% ipython --no-banner

In [1]: import numpy as np

In [2]: from numpy import linalg as LA

In [3]: np.set_printoptions(suppress=True, linewidth=100)

In [4]: arr = np.loadtxt("data.csv", delimiter=",")

In [5]: arr
Out[5]: 
array([[-0.79, -0.65,  0.73,  0.79],
       [-1.  , -0.9 ,  0.87,  0.99],
       [-0.84,  0.46, -0.69,  0.86],
       [-0.96, -0.63,  0.62,  0.91],
       [ 1.  ,  0.71, -0.23, -1.  ],
       [ 1.  ,  0.43,  0.25, -0.73],
       [ 0.97,  0.94, -0.96, -0.05],
       [ 1.  ,  0.47,  0.32,  0.05],
       [-0.8 ,  0.7 , -0.87,  0.8 ],
       [ 1.  ,  0.93, -0.95, -1.  ],
       [-1.  ,  0.3 , -0.8 , -0.74],
       [-0.09,  0.03, -0.04,  0.45],
       [ 1.  , -0.9 ,  0.99, -1.  ],
       [-1.  ,  0.37, -0.88,  0.84],
       [ 0.5 ,  0.92, -0.97, -0.85],
       [-0.56,  0.39, -0.56,  0.59],
       [-1.  ,  0.03, -0.6 ,  0.8 ],
       [-1.  , -0.94,  0.88,  1.  ],
       [ 0.28,  0.81, -0.92, -0.97],
       [ 0.95,  0.35, -0.28, -1.  ],
       [ 1.  , -0.1 ,  0.8 , -1.  ],
       [-1.  , -0.41, -0.07,  0.98],
       [ 0.99, -0.64,  0.89, -0.3 ],
       [-0.15, -0.97,  0.99, -0.62],
       [-0.93, -0.98,  0.99, -1.  ]])

In [6]: out = np.c_[arr[:, :1] @ np.array([[5]]), np.array([0, 0, 7, 4, 5, 7, 7, 6, 7, 9, 2, 6, 3, 2, 8, 6, 4, 8, 4, 8, 4, 2, 8, 7, 4])]

In [7]: out.round(2)
Out[7]: 
array([[-3.95,  0.  ],
       [-5.  ,  0.  ],
       [-4.2 ,  7.  ],
       [-4.8 ,  4.  ],
       [ 5.  ,  5.  ],
       [ 5.  ,  7.  ],
       [ 4.85,  7.  ],
       [ 5.  ,  6.  ],
       [-4.  ,  7.  ],
       [ 5.  ,  9.  ],
       [-5.  ,  2.  ],
       [-0.45,  6.  ],
       [ 5.  ,  3.  ],
       [-5.  ,  2.  ],
       [ 2.5 ,  8.  ],
       [-2.8 ,  6.  ],
       [-5.  ,  4.  ],
       [-5.  ,  8.  ],
       [ 1.4 ,  4.  ],
       [ 4.75,  8.  ],
       [ 5.  ,  4.  ],
       [-5.  ,  2.  ],
       [ 4.95,  8.  ],
       [-0.75,  7.  ],
       [-4.65,  4.  ]])

In [8]: np.round(LA.norm(LA.qr(arr)[0].T @ out, axis=0) ** 2 / ((out ** 2).sum(axis=0) + 1e-12), 2)
Out[8]: array([1.  , 0.08])

In [9]: np.round(LA.lstsq(arr, out[:, 0])[0], 2) + 0
Out[9]: array([5., 0., 0., 0.])

In [10]: LA.matrix_rank(np.c_[arr, out])
Out[10]: np.int64(5)

In [11]: np.round(LA.norm(out - arr @ LA.lstsq(arr, out)[0], axis=0), 2) + 0
Out[11]: array([ 0.  , 27.44])

In [12]: LA.matrix_rank(out)
Out[12]: np.int64(2)

In [13]: W2 = arr[[18, 8]].astype(float)

In [14]: for _ in range(6):
    ...:     z = LA.norm(arr[:, None] - W2, axis=-1).argmin(axis=1)
    ...:     W2 = np.array([arr[z == j].mean(axis=0) for j in range(2)])
    ...: 

In [15]: z
Out[15]: array([1, 1, 1, 1, 0, 0, 0, 0, 1, 0, 0, 1, 0, 1, 0, 1, 1, 1, 0, 0, 0, 1, 0, 0, 0])

In [16]: W2.round(2)
Out[16]: 
array([[ 0.54,  0.16,  0.01, -0.73],
       [-0.82, -0.14, -0.06,  0.82]])

In [17]: np.round(W2[1] - W2[0], 2)
Out[17]: array([-1.37, -0.3 , -0.06,  1.55])

In [18]: X = np.loadtxt("case16.csv", delimiter=",")

In [19]: X
Out[19]: 
array([[5., 1., 0.],
       [0., 5., 1.],
       [0., 0., 5.]])

In [20]: # triangular: eigenvalues sit on the diagonal

In [21]: np.count_nonzero(X)
Out[21]: np.int64(5)

In [22]: np.round(LA.svd(X, compute_uv=False), 2)
Out[22]: array([5.73, 5.05, 4.32])

In [23]: X.sum(axis=1)
Out[23]: array([6., 6., 5.])

In [24]: np.round(X.mean(axis=0), 2)
Out[24]: array([1.67, 2.  , 2.  ])

In [25]: LA.matrix_rank(X)
Out[25]: np.int64(3)

In [26]: X.shape
Out[26]: (3, 3)

In [27]: np.unravel_index(np.abs(X).argmax(), X.shape)
Out[27]: (np.int64(0), np.int64(0))

In [28]: X - X[0]
Out[28]: 
array([[ 0.,  0.,  0.],
       [-5.,  4.,  1.],
       [-5., -1.,  5.]])

In [29]: np.abs(X).max()
Out[29]: np.float64(5.0)

In [30]: np.prod(np.diag(X)), round(float(LA.det(X)), 2)
Out[30]: (np.float64(125.0), 125.0)

In [31]: np.round(LA.matrix_power(X - np.diag(np.diag(X)), 3), 2)
Out[31]: 
array([[0., 0., 0.],
       [0., 0., 0.],
       [0., 0., 0.]])

In [32]: rng = np.random.default_rng(57)

In [33]: z = rng.permutation(3)

In [34]: z
Out[34]: array([0, 2, 1])

In [35]: out = X[z][:, z]

In [36]: np.round(LA.det(out), 2), np.round(LA.det(X[z]), 2)
Out[36]: (np.float64(125.0), np.float64(-125.0))

In [37]: np.diag(out)
Out[37]: array([5., 5., 5.])

In [38]: out
Out[38]: 
array([[5., 0., 1.],
       [0., 5., 0.],
       [0., 1., 5.]])

In [39]: assert X == X.T
ValueError: The truth value of an array with more than one element is ambiguous. Use a.any() or a.all()


In [40]: np.allclose(X @ X.T, X.T @ X)
Out[40]: False

In [41]: np.trace(X)
Out[41]: np.float64(15.0)

In [42]: (X + X.T) / 2
Out[42]: 
array([[5. , 0.5, 0. ],
       [0.5, 5. , 0.5],
       [0. , 0.5, 5. ]])

In [43]: (X - X.T) / 2
Out[43]: 
array([[ 0. ,  0.5,  0. ],
       [-0.5,  0. ,  0.5],
       [ 0. , -0.5,  0. ]])

In [44]: np.round(np.sort(np.abs(LA.eigvals(X))), 2)
Out[44]: array([5., 5., 5.])

In [45]: data = np.array([[0.0, -3.0, 0.2, 0.9, -1.2],
    ...:     [-1.4, -0.5, 1.7, -0.7, 1.2],
    ...:     [0.7, -6.0, -0.2, -0.6, 1.5]])

In [46]: out = np.array([[2, 3], [2, 0], [1, 0], [3, 2], [3, 2]])

In [47]: np.round(out.T @ data.T, 2)
Out[47]: 
array([[-6.7, -0.6, -8.1],
       [-0.6, -3.2,  3.9]])

In [48]: LA.matrix_rank(np.vstack([data, out.T]))
Out[48]: np.int64(5)

In [49]: np.round(data @ out, 2)
Out[49]: 
array([[-6.7, -0.6],
       [-0.6, -3.2],
       [-8.1,  3.9]])

In [50]: np.round(np.einsum("ik,kj->ij", data, out), 2)
Out[50]: 
array([[-6.7, -0.6],
       [-0.6, -3.2],
       [-8.1,  3.9]])

In [51]: out = data + rng.integers(-2, 3, (3, 1)) @ rng.integers(-2, 3, (1, 5))

In [52]: out
Out[52]: 
array([[ 4. ,  1. , -1.8, -1.1, -3.2],
       [-1.4, -0.5,  1.7, -0.7,  1.2],
       [ 4.7, -2. , -2.2, -2.6, -0.5]])

In [53]: np.abs(out - data).sum(axis=1)
Out[53]: array([14.,  0., 14.])

In [54]: out - data
Out[54]: 
array([[ 4.,  4., -2., -2., -2.],
       [ 0.,  0.,  0.,  0.,  0.],
       [ 4.,  4., -2., -2., -2.]])

In [55]: mat = np.loadtxt("out11.csv", delimiter=",")

In [56]: mat
Out[56]: 
array([[-0.9, -0.1, -1.1],
       [-0.7,  0.3,  0.7],
       [-0.6,  0.2,  1.8]])

In [57]: f = np.array([5, -5, -3])

In [58]: out = mat + np.outer(f, np.eye(3)[0])

In [59]: LA.matrix_rank(LA.inv(out) - LA.inv(mat), tol=1e-8)
Out[59]: np.int64(1)

In [60]: out
Out[60]: 
array([[ 4.1, -0.1, -1.1],
       [-5.7,  0.3,  0.7],
       [-3.6,  0.2,  1.8]])

In [61]: round(float(LA.det(out) / LA.det(mat)), 2), round(float(1 + LA.solve(mat, f)[0]), 2)
Out[61]: (-1.91, -1.91)

In [62]: z = rng.permutation(3)

In [63]: z
Out[63]: array([2, 1, 0])

In [64]: out = mat[z][:, z]

In [65]: np.round(LA.det(out), 2), round(float(LA.det(mat[z])), 2)
Out[65]: (np.float64(-0.49), 0.49)

In [66]: out
Out[66]: 
array([[ 1.8,  0.2, -0.6],
       [ 0.7,  0.3, -0.7],
       [-1.1, -0.1, -0.9]])

In [67]: np.diag(out)
Out[67]: array([ 1.8,  0.3, -0.9])

In [68]: m1 = np.array([[0, 2, 0], [4, -3, -2], [2, -2, -1], [-6, -2, 3]])

In [69]: Uu, sigma, Vh = LA.svd(m1)

In [70]: np.argmax(sigma[:-1] / (sigma[1:] + 1e-6)) + 1
Out[70]: np.int64(2)

In [71]: out = Uu[:, :2] @ np.diag(sigma[:2]) @ Vh[:2]

In [72]: round(LA.norm(m1 - out) / LA.norm(m1), 2)
Out[72]: np.float64(0.0)

In [73]: LA.matrix_rank(m1, rtol=0.05)
Out[73]: np.int64(2)

In [74]: np.round(LA.norm(m1 - out, 2), 2), round(float(sigma[2]), 2)
Out[74]: (np.float64(0.0), 0.0)

In [75]: f, v = m1[1], m1[2]

In [76]: f @ f
Out[76]: np.int64(29)

In [77]: f @ v
Out[77]: np.int64(16)

In [78]: p = (f @ v) / (f @ f) * f

In [79]: np.round(v - p, 2)
Out[79]: array([-0.21, -0.34,  0.1 ])

In [80]: round(LA.norm(f + v) ** 2 + LA.norm(f - v) ** 2, 2)
Out[80]: np.float64(76.0)

In [81]: np.outer(f, v)
Out[81]: 
array([[ 8, -8, -4],
       [-6,  6,  3],
       [-4,  4,  2]])

In [82]: np.round((v - p) @ f, 2)
Out[82]: np.float64(0.0)

In [83]: out = m1 + rng.integers(-2, 3, (4, 2)) @ rng.integers(-2, 3, (2, 3))

In [84]: out
Out[84]: 
array([[ 0,  2,  0],
       [ 5, -1,  1],
       [ 0, -6, -5],
       [-4,  2,  3]])

In [85]: np.round(LA.svd(out - m1, compute_uv=False), 2) + 0
Out[85]: array([7.85, 2.91, 0.  ])

In [86]: LA.matrix_rank(out - m1, tol=1e-8)
Out[86]: np.int64(2)

In [87]: np.abs(out - m1).sum(axis=1)
Out[87]: array([ 0,  6, 10,  6])
